$ python -q
>>> import numpy as np
>>> np.set_printoptions(precision=3, suppress=True, linewidth=200)
>>> tidy = lambda a: np.round(a, 3) + 0
>>> m1 = np.loadtxt("w.csv", delimiter=",")
>>> m1
array([[ 0.,  8.,  1.,  0.,  4.,  0.,  0.],
       [13.,  0.,  4., 12.,  0., 13.,  8.],
       [18.,  0.,  5., 17.,  0., 18., 12.],
       [ 0., 18.,  0.,  0.,  8.,  0.,  0.],
       [ 0., 13.,  0.,  0.,  6.,  0.,  0.],
       [ 0., 13.,  0.,  0.,  6.,  0.,  0.],
       [ 3.,  3.,  2.,  2.,  2.,  3.,  0.],
       [13.,  0.,  4., 12.,  0., 13.,  8.],
       [ 0., 13.,  0.,  0.,  6.,  0.,  0.],
       [ 0., 13.,  0.,  0.,  6.,  0.,  0.],
       [ 3.,  3.,  2.,  2.,  2.,  3.,  0.],
       [ 0.,  8.,  1.,  0.,  4.,  0.,  0.],
       [ 8.,  0.,  3.,  7.,  0.,  8.,  4.],
       [18.,  0.,  5., 17.,  0., 18., 12.],
       [ 8.,  0.,  3.,  7.,  0.,  8.,  4.],
       [ 3.,  3.,  2.,  2.,  2.,  3.,  0.],
       [ 0., 18.,  0.,  0.,  8.,  0.,  0.],
       [ 0.,  8.,  1.,  0.,  4.,  0.,  0.],
       [ 0., 13.,  0.,  0.,  6.,  0.,  0.],
       [18.,  0.,  5., 17.,  0., 18., 12.],
       [13.,  0.,  4., 12.,  0., 13.,  8.],
       [ 3.,  3.,  2.,  2.,  2.,  3.,  0.],
       [ 8.,  0.,  3.,  7.,  0.,  8.,  4.],
       [18.,  0.,  5., 17.,  0., 18., 12.],
       [ 8.,  0.,  3.,  7.,  0.,  8.,  4.],
       [ 8.,  0.,  3.,  7.,  0.,  8.,  4.],
       [13.,  0.,  4., 12.,  0., 13.,  8.],
       [ 0., 18.,  0.,  0.,  8.,  0.,  0.],
       [13.,  0.,  4., 12.,  0., 13.,  8.],
       [ 8.,  0.,  3.,  7.,  0.,  8.,  4.],
       [18.,  0.,  5., 17.,  0., 18., 12.],
       [ 0., 13.,  0.,  0.,  6.,  0.,  0.],
       [13.,  0.,  4., 12.,  0., 13.,  8.]])
>>> # rows 4 and 5 are equal
>>> x0 = np.array([0, -3, 3, -1, 0, -2, -3])
>>> m1 @ (2 * x0)
array([ -42., -100., -148., -108.,  -78.,  -78.,  -22., -100.,  -78.,  -78.,  -22.,  -42.,  -52., -148.,  -52.,  -22., -108.,  -42.,  -78., -148., -100.,  -22.,  -52., -148.,  -52.,  -52., -100.,
       -108., -100.,  -52., -148.,  -78., -100.])
>>> m1 @ np.ones(7)
array([13., 50., 70., 26., 19., 19., 15., 50., 19., 19., 15., 13., 30., 70., 30., 15., 26., 13., 19., 70., 50., 15., 30., 70., 30., 30., 50., 26., 50., 30., 70., 19., 50.])
>>> m1 @ x0
array([-21., -50., -74., -54., -39., -39., -11., -50., -39., -39., -11., -21., -26., -74., -26., -11., -54., -21., -39., -74., -50., -11., -26., -74., -26., -26., -50., -54., -50., -26., -74., -39.,
       -50.])
>>> np.einsum("ij,j->i", m1, x0)
array([-21., -50., -74., -54., -39., -39., -11., -50., -39., -39., -11., -21., -26., -74., -26., -11., -54., -21., -39., -74., -50., -11., -26., -74., -26., -26., -50., -54., -50., -26., -74., -39.,
       -50.])
>>> m1 @ np.eye(7)[1]
array([ 8.,  0.,  0., 18., 13., 13.,  3.,  0., 13., 13.,  3.,  8.,  0.,  0.,  0.,  3., 18.,  8., 13.,  0.,  0.,  3.,  0.,  0.,  0.,  0.,  0., 18.,  0.,  0.,  0., 13.,  0.])
>>> np.linalg.norm(m1 @ x0) <= np.linalg.norm(m1, 2) * np.linalg.norm(x0) + 1e-9
np.True_
>>> (m1 @ x0).argmax()
np.int64(6)
>>> np.linalg.lstsq(m1[:-1].T, m1[-1])[2]
np.int32(5)
>>> np.allclose(m1[:-1].T @ np.linalg.lstsq(m1[:-1].T, m1[-1])[0], m1[-1])
True
>>> np.abs(np.diag(np.linalg.qr(m1)[1])) > 1e-9
array([ True,  True,  True,  True,  True, False, False])
>>> np.unique(m1.round(6), axis=0).shape
(7, 7)
>>> left, sigma, Vh = np.linalg.svd(m1)
>>> tidy(sigma)
array([100.94 ,  51.813,   5.581,   1.383,   0.743,   0.   ,   0.   ])
>>> out = left[:, :5] @ np.diag(sigma[:5]) @ Vh[:5]
>>> tidy(np.linalg.norm(m1 - out, 2)), tidy(sigma[5])
(np.float64(0.0), np.float64(0.0))
>>> W0 = np.cumsum(np.array([[7, -2, -9, 4, 2, -1, 6, -1],
...     [6, -7, 1, -6, -9, 1, -7, 1],
...     [3, -9, -9, -9, -9, 8, 2, 6],
...     [-3, 6, -4, -5, 8, 4, 3, 4],
...     [-9, 9, 4, 6, 7, 7, -5, -8],
...     [-5, 5, -1, -2, -5, -4, 6, 9],
...     [-2, 4, 6, -8, 6, -7, 2, 6],
...     [3, -9, 2, -6, -5, 5, 8, 7],
...     [8, 8, -5, 6, 9, -3, 4, -3],
...     [-8, -9, -3, 2, 1, 6, 9, 2]]), axis=0)
>>> W0
array([[  7,  -2,  -9,   4,   2,  -1,   6,  -1],
       [ 13,  -9,  -8,  -2,  -7,   0,  -1,   0],
       [ 16, -18, -17, -11, -16,   8,   1,   6],
       [ 13, -12, -21, -16,  -8,  12,   4,  10],
       [  4,  -3, -17, -10,  -1,  19,  -1,   2],
       [ -1,   2, -18, -12,  -6,  15,   5,  11],
       [ -3,   6, -12, -20,   0,   8,   7,  17],
       [  0,  -3, -10, -26,  -5,  13,  15,  24],
       [  8,   5, -15, -20,   4,  10,  19,  21],
       [  0,  -4, -18, -18,   5,  16,  28,  23]])
>>> x0 = np.array([0, -8, 3, -8, 3, -6, 6, -2])
>>> target = W0 @ x0
>>> b, lr = np.zeros(8), 1 / np.linalg.norm(W0, 2) ** 2
>>> for i in range(25):
...     b -= lr * W0.T @ (W0 @ b - target)
...     if i % 5 == 0: print(i, round(np.linalg.norm(W0 @ b - target), 3))
... 
0 197.036
5 155.497
10 125.25
15 102.617
20 85.695
>>> tidy(b)
array([ 1.749, -3.117,  2.173, -1.618, -0.092, -2.636,  4.042,  2.957])
>>> def softmax(z):
...     e = np.exp(z - z.max(axis=-1, keepdims=True))
...     return e / e.sum(axis=-1, keepdims=True)
... 
>>> tidy(softmax(10 * m1[18]))
array([0., 1., 0., 0., 0., 0., 0.])
>>> tidy(softmax(m1).sum(axis=1))
array([1., 1., 1., 1., 1., 1., 1., 1., 1., 1., 1., 1., 1., 1., 1., 1., 1., 1., 1., 1., 1., 1., 1., 1., 1., 1., 1., 1., 1., 1., 1., 1., 1.])
>>> tidy(softmax(m1[18]))
array([0.   , 0.999, 0.   , 0.   , 0.001, 0.   , 0.   ])
>>> tidy(softmax(m1[18] + 4))
array([0.   , 0.999, 0.   , 0.   , 0.001, 0.   , 0.   ])
>>> S = m1 @ m1.T / np.sqrt(7)
>>> tidy(softmax(S)[18] @ m1)
array([ 0., 18.,  0.,  0.,  8.,  0.,  0.])
>>> softmax(S).round(6).argmax(axis=1)
array([3, 2, 2, 3, 3, 3, 2, 2, 3, 3, 2, 3, 2, 2, 2, 2, 3, 3, 3, 2, 2, 2, 2, 2, 2, 2, 2, 3, 2, 2, 2, 3, 2])
>>> P = W0 @ np.linalg.solve(W0.T @ W0, W0.T)
>>> tidy(np.linalg.eigvalsh(P))
array([0., 0., 1., 1., 1., 1., 1., 1., 1., 1.])
>>> np.allclose(P @ P, P)
True
>>> tidy(P @ W0[:, 4])
array([  2.,  -7., -16.,  -8.,  -1.,  -6.,   0.,  -5.,   4.,   5.])
>>> x0 = np.array([1, 1, -1, 0, 2, -2, 1, 0])
>>> W0 @ np.eye(8)[3]
array([  4.,  -2., -11., -16., -10., -12., -20., -26., -20., -18.])
>>> W0 * x0
array([[  7,  -2,   9,   0,   4,   2,   6,   0],
       [ 13,  -9,   8,   0, -14,   0,  -1,   0],
       [ 16, -18,  17,   0, -32, -16,   1,   0],
       [ 13, -12,  21,   0, -16, -24,   4,   0],
       [  4,  -3,  17,   0,  -2, -38,  -1,   0],
       [ -1,   2,  18,   0, -12, -30,   5,   0],
       [ -3,   6,  12,   0,   0, -16,   7,   0],
       [  0,  -3,  10,   0, -10, -26,  15,   0],
       [  8,   5,  15,   0,   8, -20,  19,   0],
       [  0,  -4,  18,   0,  10, -32,  28,   0]])
>>> (W0 * x0).sum(axis=1)
array([ 26,  -3, -32, -14, -23, -18,   6, -14,  35,  20])
>>> W1 = np.array([[0, 3, 3, 3],
...     [1, 0, 1, 0],
...     [2, 2, 1, 0],
...     [3, 2, 2, 0],
...     [3, 0, 1, 2],
...     [3, 3, 1, 3],
...     [2, 2, 0, 1],
...     [1, 3, 2, 2]])
>>> b = np.array([0, -2, -1, 2])
>>> H = np.maximum(W0 @ W1 + b, 0)
>>> np.linalg.matrix_rank(H)
np.int64(4)
>>> (H > 0).astype(int)
array([[1, 1, 1, 1],
       [0, 1, 1, 1],
       [0, 1, 0, 1],
       [0, 1, 0, 1],
       [0, 1, 0, 1],
       [0, 1, 0, 1],
       [0, 1, 0, 1],
       [0, 1, 0, 1],
       [1, 1, 1, 1],
       [1, 1, 1, 1]])
>>> basis = np.array([[-1, 1], [1, 0], [0, -2], [-1, 1]])
>>> H @ basis
array([[-19,   2],
       [-11,   6],
       [-21,  55],
       [-48,  85],
       [-55,  72],
       [-36,  59],
       [-44,  58],
       [-27,  94],
       [-58,  83],
       [-83, 166]])
